% python3 -q
>>> import numpy as np
>>> import numpy.linalg as la
>>> np.set_printoptions(precision=3, suppress=True, linewidth=200)
>>> data = np.load("layer19.npy")
>>> print(data)
[[-0.412 -0.107 -0.823 -1.772]
 [-0.137 -1.413 -1.229  0.688]
 [-1.511  0.985 -0.635  0.587]
 [-1.236 -1.011  1.187 -0.203]]
>>> rng = np.random.default_rng(5164)
>>> idx = rng.permutation(4)
>>> M2 = data[:, idx] * rng.choice([-1, 1], 4)
>>> print(M2)
[[-0.107 -1.772  0.412 -0.823]
 [-1.413  0.688  0.137 -1.229]
 [ 0.985  0.587  1.511 -0.635]
 [-1.011 -0.203  1.236  1.187]]
>>> left, _, Vt = la.svd(data.T @ M2)
>>> print(np.round(la.lstsq(data, M2)[0], 3) + 0)
[[ 0.  0. -1.  0.]
 [ 1.  0.  0.  0.]
 [ 0.  0.  0.  1.]
 [ 0.  1.  0.  0.]]
>>> print(idx)
[1 3 0 2]
>>> X = np.load("block7.npy")
>>> print(X)
[[ 7.  5. -1. -4.]
 [-5. -8.  4.  1.]
 [ 1. -4.  4. -3.]
 [ 4. -1.  3. -5.]]
>>> print(np.kron(np.eye(2, dtype=int), X))
[[ 7.  5. -1. -4.  0.  0. -0. -0.]
 [-5. -8.  4.  1. -0. -0.  0.  0.]
 [ 1. -4.  4. -3.  0. -0.  0. -0.]
 [ 4. -1.  3. -5.  0. -0.  0. -0.]
 [ 0.  0. -0. -0.  7.  5. -1. -4.]
 [-0. -0.  0.  0. -5. -8.  4.  1.]
 [ 0. -0.  0. -0.  1. -4.  4. -3.]
 [ 0. -0.  0. -0.  4. -1.  3. -5.]]
>>> print(np.einsum("ij,ji->", X, X))
18.0
>>> print(np.round(la.det(X.T), 3))
12.0
>>> print(round(float(la.det(2 * X)), 3), round(la.det(X), 3))
192.0 12.0
